$ ipython --no-banner

In [1]: import numpy as np

In [2]: np.set_printoptions(suppress=True, linewidth=200)

In [3]: rnd = lambda a: np.round(a, 3) + 0

In [4]: mat = np.array([[1, -2, 4], [1, -1, 1], [1, 0, 0], [1, 1, 1], [1, 2, 4]])

In [5]: mat
Out[5]: 
array([[ 1, -2,  4],
       [ 1, -1,  1],
       [ 1,  0,  0],
       [ 1,  1,  1],
       [ 1,  2,  4]])

In [6]: x = np.array([-3, 0, -2])

In [7]: y = mat @ x

In [8]: rnd(np.linalg.solve(mat.T @ mat, mat.T @ y))
Out[8]: array([-3.,  0., -2.])

In [9]: rng = np.random.default_rng(45)

In [10]: y = y + 0.1 * rng.normal(size=5)

In [11]: rnd(y)
Out[11]: array([-11.046,  -5.062,  -2.986,  -4.916, -11.015])

In [12]: coef, *_ = np.linalg.lstsq(mat, y)

In [13]: rnd(np.linalg.norm(y - mat @ coef))
Out[13]: np.float64(0.083)

In [14]: rnd(mat.T @ (y - mat @ coef))
Out[14]: array([0., 0., 0.])

In [15]: proj = mat @ np.linalg.solve(mat.T @ mat, mat.T)

In [16]: rnd(np.diag(proj))
Out[16]: array([0.886, 0.371, 0.486, 0.371, 0.886])

In [17]: np.allclose(proj @ proj, proj)
Out[17]: True

In [18]: M = np.array([[1, 0], [0, 2]])

In [19]: x = np.ones(2)

In [20]: for _ in range(4):
    ...:     x = M @ x
    ...:     x /= np.linalg.norm(x)
    ...:     print(round(x @ M @ x, 3))
    ...: 
1.8
1.941
1.985
1.996

In [21]: rnd(np.linalg.eigvalsh(M)[-1])
Out[21]: np.float64(2.0)

In [22]: rnd(x)
Out[22]: array([0.062, 0.998])

In [23]: K = np.loadtxt("sample15.csv", delimiter=",")

In [24]: K
Out[24]: 
array([[-6.124,  4.929, -5.912, -1.802],
       [ 5.666, -7.71 , -2.739,  0.975],
       [ 8.978,  2.286, -0.524, -3.727],
       [ 3.273, -4.468, -8.319, -0.332],
       [ 2.009,  4.27 ,  4.53 ,  7.564],
       [ 3.696, -4.987,  4.801, -6.198],
       [-8.683,  0.86 ,  1.729,  4.57 ],
       [-0.291,  3.506, -3.69 , -8.602],
       [-1.6  ,  5.528,  0.942,  8.124],
       [ 1.106,  3.083, -3.118,  8.919],
       [-7.129, -1.543, -5.979, -3.324],
       [-2.295, -8.023, -5.388,  1.153],
       [ 8.122, -3.766,  1.505, -4.193],
       [-5.301,  4.182,  1.303, -7.261],
       [ 9.698,  1.232,  1.901,  0.905],
       [-8.04 , -2.235, -4.578, -3.067],
       [ 1.283, -2.121,  4.301,  8.681],
       [-6.591,  0.256,  6.402,  3.938],
       [ 3.283, -5.285,  2.089,  7.545],
       [ 4.755,  4.648,  3.622,  6.532],
       [ 2.203,  5.522,  4.68 ,  6.539],
       [-8.759,  3.274, -3.359, -1.127],
       [ 5.04 ,  7.764, -1.359, -3.531],
       [-5.861, -3.583, -4.786,  5.468],
       [-4.505, -5.477, -5.18 , -4.782],
       [ 2.401, -7.847, -5.113,  2.552],
       [-2.656, -6.082,  6.132, -4.284],
       [-0.799,  5.386, -1.413, -8.268]])

In [25]: Ac = (K - K.mean(axis=0)) / K.std(axis=0)

In [26]: rnd(Ac.std(axis=0))
Out[26]: array([1., 1., 1., 1.])

In [27]: np.argwhere(np.abs(Ac) > 2)
Out[27]: array([], shape=(0, 2), dtype=int64)

In [28]: coef = np.linalg.lstsq(np.delete(Ac, 2, axis=1), Ac[:, 2])[0]

In [29]: rnd(coef)
Out[29]: array([0.23 , 0.2  , 0.244])

In [30]: np.abs(coef).argmax()
Out[30]: np.int64(2)

In [31]: lab = K[:, 3] > np.median(K[:, 3])

In [32]: r0 = K[lab].mean(axis=0) - K[~lab].mean(axis=0)

In [33]: rnd((((K - K.mean(axis=0)) @ r0 > 0) == lab).mean())
Out[33]: np.float64(0.964)

In [34]: lab.astype(int)
Out[34]: array([0, 1, 0, 0, 1, 0, 1, 0, 1, 1, 0, 1, 0, 0, 1, 0, 1, 1, 1, 1, 1, 0, 0, 1, 0, 1, 0, 0])

In [35]: np.argsort(-np.abs(r0).round(6), kind="stable")
Out[35]: array([3, 2, 0, 1])

In [36]: out = np.c_[K[:, :3] @ np.array([[-1, -2, 2], [2, -1, -2], [1, -1, 1]]), np.array([9, -4, -1, 0, -5, 6, 5, 1, 9, 3, 5, 9, -1, -1, 2, 5, 0, 3, 8, -6, 5, -2, 3, 1, -9, 6, -2, -4])]

In [37]: rnd(out)
Out[37]: 
array([[ 10.07 ,  13.231, -28.018,   9.   ],
       [-23.825,  -0.883,  24.013,  -4.   ],
       [ -4.93 , -19.718,  12.86 ,  -1.   ],
       [-20.528,   6.241,   7.163,   0.   ],
       [ 11.061, -12.818,   0.008,  -5.   ],
       [ -8.869,  -7.206,  22.167,   6.   ],
       [ 12.132,  14.777, -17.357,   5.   ],
       [  3.613,   0.766, -11.284,   1.   ],
       [ 13.598,  -3.27 , -13.314,   9.   ],
       [  1.942,  -2.177,  -7.072,   3.   ],
       [ -1.936,  21.78 , -17.151,   5.   ],
       [-19.139,  18.001,   6.068,   9.   ],
       [-14.149, -13.983,  25.281,  -1.   ],
       [ 14.968,   5.117, -17.663,  -1.   ],
       [ -5.333, -22.529,  18.833,   2.   ],
       [ -1.008,  22.893, -16.188,   5.   ],
       [ -1.224,  -4.746,  11.109,   0.   ],
       [ 13.505,   6.524,  -7.292,   3.   ],
       [-11.764,  -3.37 ,  19.225,   8.   ],
       [  8.163, -17.78 ,   3.836,  -6.   ],
       [ 13.521, -14.608,  -1.958,   5.   ],
       [ 11.948,  17.603, -27.425,  -2.   ],
       [  9.129, -16.485,  -6.807,   3.   ],
       [ -6.091,  20.091,  -9.342,   1.   ],
       [-11.629,  19.667,  -3.236,  -9.   ],
       [-23.208,   8.158,  15.383,   6.   ],
       [ -3.376,   5.262,  12.984,  -2.   ],
       [ 10.158,  -2.375, -13.783,  -4.   ]])

In [38]: np.linalg.matrix_rank(np.c_[K, out])
Out[38]: np.int64(5)

In [39]: rnd(np.linalg.norm(np.linalg.qr(K)[0].T @ out, axis=0) ** 2 / ((out ** 2).sum(axis=0) + 1e-12))
Out[39]: array([1.   , 1.   , 1.   , 0.119])

In [40]: x = np.array([3, 0, 0])

In [41]: np.sign((mat @ x).round(6))
Out[41]: array([1, 1, 1, 1, 1])

In [42]: (mat @ x).argmax()
Out[42]: np.int64(0)

In [43]: proj = K @ np.linalg.solve(K.T @ K, K.T)

In [44]: np.trace(proj)
Out[44]: np.float64(4.0)

In [45]: np.allclose(proj @ proj, proj)
Out[45]: True

In [46]: rnd(proj @ K[:, 3])
Out[46]: 
array([-1.802,  0.975, -3.727, -0.332,  7.564, -6.198,  4.57 , -8.602,  8.124,  8.919, -3.324,  1.153, -4.193, -7.261,  0.905, -3.067,  8.681,  3.938,  7.545,  6.532,  6.539, -1.127, -3.531,  5.468,
       -4.782,  2.552, -4.284, -8.268])
